In [1]: import numpy as np

In [2]: import numpy.linalg as la

In [3]: np.set_printoptions(suppress=True, linewidth=120)

In [4]: def rnd(a):
   ...:     return np.round(a, 2) + 0
   ...: 

In [5]: F = np.array([[1, 2, 1, 2], [0, 3, 0, 3], [1, 2, 1, 2], [0, 3, 0, 3]])

In [6]: rnd(np.trace(la.pinv(F) @ F))
Out[6]: np.float64(2.0)

In [7]: la.lstsq(F[:-1].T, F[-1])[2]
Out[7]: np.int32(2)

In [8]: rk = la.matrix_rank(F)

In [9]: rk
Out[9]: np.int64(2)

In [10]: ns = la.svd(F)[2][rk:].T

In [11]: la.matrix_rank(F.T @ F), la.matrix_rank(F @ F.T)
Out[11]: (np.int64(2), np.int64(2))

In [12]: ns.shape
Out[12]: (4, 2)

In [13]: [int(la.matrix_rank(F[:i])) for i in range(1, len(F) + 1)]
Out[13]: [1, 2, 2, 2]

In [14]: rnd(F @ ns)
Out[14]: 
array([[0., 0.],
       [0., 0.],
       [0., 0.],
       [0., 0.]])

In [15]: E = np.loadtxt("a.csv", delimiter=",")

In [16]: E
Out[16]: 
array([[ 5.,  0.,  0.,  0.],
       [ 4., -3.,  0.,  0.],
       [ 0.,  0.,  5.,  0.],
       [ 0.,  0.,  4., -3.]])

In [17]: q, R = la.qr(E)

In [18]: rnd(q.T @ q)
Out[18]: 
array([[1., 0., 0., 0.],
       [0., 1., 0., 0.],
       [0., 0., 1., 0.],
       [0., 0., 0., 1.]])

In [19]: rnd(R)
Out[19]: 
array([[-6.4 ,  1.87,  0.  ,  0.  ],
       [ 0.  , -2.34,  0.  ,  0.  ],
       [ 0.  ,  0.  , -6.4 ,  1.87],
       [ 0.  ,  0.  ,  0.  , -2.34]])

In [20]: np.allclose(R.T @ R, E.T @ E)
Out[20]: True

In [21]: rnd(np.abs(np.diag(R)))
Out[21]: array([6.4 , 2.34, 6.4 , 2.34])

In [22]: q.shape, R.shape
Out[22]: ((4, 4), (4, 4))

In [23]: rnd(q @ R)
Out[23]: 
array([[ 5.,  0.,  0.,  0.],
       [ 4., -3.,  0.,  0.],
       [ 0.,  0.,  5.,  0.],
       [ 0.,  0.,  4., -3.]])
